% ipython --no-banner

In [1]: import numpy as np

In [2]: np.set_printoptions(precision=2, suppress=True, linewidth=100)

In [3]: rd = lambda a: np.round(a, 2) + 0

In [4]: mat = np.loadtxt("sample9.csv", delimiter=",")

In [5]: rd(mat)
Out[5]: 
array([[-4.29, -8.77,  2.16],
       [-7.33, -6.08,  3.05],
       [ 9.33,  1.13, -3.41],
       [-5.2 , -8.18,  2.44],
       [-1.85, -9.73,  1.36],
       [ 8.02, -5.43, -2.48],
       [ 3.89,  8.99, -2.03],
       [-2.76, -9.47,  1.66],
       [-7.12,  6.71,  2.06],
       [ 4.53, -8.86, -0.99],
       [-2.37, -9.59,  1.53],
       [ 2.74, -9.61, -0.29],
       [-8.45,  4.61,  2.69],
       [-0.15,  9.98, -0.66],
       [ 9.09,  2.39, -3.42],
       [-0.64, -9.93,  0.94],
       [-9.39,  1.08,  3.28],
       [ 9.31, -1.76, -3.2 ],
       [ 8.16,  4.77, -3.26],
       [ 7.07,  6.41, -2.98],
       [ 7.48, -6.26, -2.22],
       [ 3.36, -9.41, -0.53],
       [-3.83, -9.02,  2.01]])

In [6]: rank = np.linalg.matrix_rank(mat)

In [7]: rank
Out[7]: np.int64(2)

In [8]: null = np.linalg.svd(mat)[2][rank:].T

In [9]: np.allclose(mat @ null, 0)
Out[9]: True

In [10]: null.shape
Out[10]: (3, 1)

In [11]: [int(np.linalg.matrix_rank(np.delete(mat, i, axis=0))) for i in range(23)]
Out[11]: [2, 2, 2, 2, 2, 2, 2, 2, 2, 2, 2, 2, 2, 2, 2, 2, 2, 2, 2, 2, 2, 2, 2]

In [12]: rd(mat @ null)
Out[12]: 
array([[0.],
       [0.],
       [0.],
       [0.],
       [0.],
       [0.],
       [0.],
       [0.],
       [0.],
       [0.],
       [0.],
       [0.],
       [0.],
       [0.],
       [0.],
       [0.],
       [0.],
       [0.],
       [0.],
       [0.],
       [0.],
       [0.],
       [0.]])

In [13]: [int(np.linalg.matrix_rank(mat[:i])) for i in range(1, len(mat) + 1)]
Out[13]: [1, 2, 2, 2, 2, 2, 2, 2, 2, 2, 2, 2, 2, 2, 2, 2, 2, 2, 2, 2, 2, 2, 2]

In [14]: U, sig, Vt = np.linalg.svd(mat)

In [15]: rd(sig)
Out[15]: array([36.53, 31.07,  0.  ])

In [16]: M2 = U[:, :2] @ np.diag(sig[:2]) @ Vt[:2]

In [17]: rd(np.linalg.norm(mat - M2, 2)), rd(sig[2])
Out[17]: (np.float64(0.0), np.float64(0.0))

In [18]: rd(M2)
Out[18]: 
array([[-4.29, -8.77,  2.16],
       [-7.33, -6.08,  3.05],
       [ 9.33,  1.13, -3.41],
       [-5.2 , -8.18,  2.44],
       [-1.85, -9.73,  1.36],
       [ 8.02, -5.43, -2.48],
       [ 3.89,  8.99, -2.03],
       [-2.76, -9.47,  1.66],
       [-7.12,  6.71,  2.06],
       [ 4.53, -8.86, -0.99],
       [-2.37, -9.59,  1.53],
       [ 2.74, -9.61, -0.29],
       [-8.45,  4.61,  2.69],
       [-0.15,  9.98, -0.66],
       [ 9.09,  2.39, -3.42],
       [-0.64, -9.93,  0.94],
       [-9.39,  1.08,  3.28],
       [ 9.31, -1.76, -3.2 ],
       [ 8.16,  4.77, -3.26],
       [ 7.07,  6.41, -2.98],
       [ 7.48, -6.26, -2.22],
       [ 3.36, -9.41, -0.53],
       [-3.83, -9.02,  2.01]])

In [19]: rd(np.linalg.norm(mat - M2) / np.linalg.norm(mat))
Out[19]: np.float64(0.0)

In [20]: Xc = mat - mat.mean(axis=0)

In [21]: evecs = np.linalg.svd(Xc)[2][:2]

In [22]: M2 = Xc - Xc @ evecs.T @ evecs

In [23]: np.linalg.norm(M2, axis=1).round(6).argmax()
Out[23]: np.int64(0)

In [24]: rd(M2.std(axis=0))
Out[24]: array([0., 0., 0.])

In [25]: Xc = mat - mat.mean(axis=0)

In [26]: U, sig, Vt = np.linalg.svd(Xc, full_matrices=False)

In [27]: rd(Xc.mean(axis=0))
Out[27]: array([0., 0., 0.])

In [28]: rd(sig ** 2 / (sig ** 2).sum())
Out[28]: array([0.59, 0.41, 0.  ])

In [29]: np.abs(U[:, 0]).argmax()
Out[29]: np.int64(6)

In [30]: rd(sig)
Out[30]: array([35.04, 29.42,  0.  ])

In [31]: W0 = np.loadtxt("test1.csv", delimiter=",")

In [32]: rd(W0)
Out[32]: 
array([[ 0.24,  0.31,  0.24, -0.17],
       [ 0.31,  0.4 ,  0.31, -0.22],
       [ 0.24,  0.31,  0.24, -0.17],
       [-0.17, -0.22, -0.17,  0.12]])

In [33]: vec = np.array([1, 2, 2, 0])

In [34]: rd(np.eye(4) - W0)
Out[34]: 
array([[ 0.76, -0.31, -0.24,  0.17],
       [-0.31,  0.6 , -0.31,  0.22],
       [-0.24, -0.31,  0.76,  0.17],
       [ 0.17,  0.22,  0.17,  0.88]])

In [35]: rd(W0 @ vec)
Out[35]: array([ 1.34,  1.72,  1.34, -0.96])

In [36]: rd((vec - W0 @ vec) @ (W0 @ vec))
Out[36]: np.float64(0.0)

In [37]: rd(W0 @ W0 @ vec)
Out[37]: array([ 1.34,  1.72,  1.34, -0.96])

In [38]: np.trace(W0)
Out[38]: np.float64(1.0)

In [39]: f, v = W0[1], W0[0]

In [40]: rd(f @ v)
Out[40]: np.float64(0.31)

In [41]: rd(f @ f)
Out[41]: np.float64(0.4)

In [42]: p = (f @ v) / (f @ f) * f

In [43]: rd(p)
Out[43]: array([ 0.24,  0.31,  0.24, -0.17])

In [44]: rd(np.linalg.norm(f + v) ** 2 + np.linalg.norm(f - v) ** 2)
Out[44]: np.float64(1.27)

In [45]: rd(v - p)
Out[45]: array([0., 0., 0., 0.])

In [46]: rd((v - p) @ f)
Out[46]: np.float64(0.0)

In [47]: evals, evecs = np.linalg.eigh(W0)

In [48]: vec = np.array([-2, 3, -3, 0])

In [49]: rd(vec @ W0 @ vec / (vec @ vec)), rd(evals[0]), evals[-1]
Out[49]: (np.float64(0.01), np.float64(0.0), np.float64(1.0))

In [50]: rd(np.linalg.eigvalsh(W0[1:, 1:]))
Out[50]: array([0.  , 0.  , 0.76])

In [51]: rd(evecs * np.maximum(evals, 0) @ evecs.T)
Out[51]: 
array([[ 0.24,  0.31,  0.24, -0.17],
       [ 0.31,  0.4 ,  0.31, -0.22],
       [ 0.24,  0.31,  0.24, -0.17],
       [-0.17, -0.22, -0.17,  0.12]])

In [52]: U, sig, Vt = np.linalg.svd(W0)

In [53]: evecs = Vt[:(sig > 1e-8).sum()]

In [54]: rng = np.random.default_rng(43)

In [55]: vec = W0[1] + 3 * W0[0] + rng.integers(2) * np.eye(4)[2]

In [56]: rd(vec)
Out[56]: array([ 1.03,  1.32,  2.03, -0.74])

In [57]: rd(np.linalg.norm(vec - evecs.T @ evecs @ vec))
Out[57]: np.float64(0.87)

In [58]: np.linalg.matrix_rank(np.vstack([W0, vec]))
Out[58]: np.int64(2)
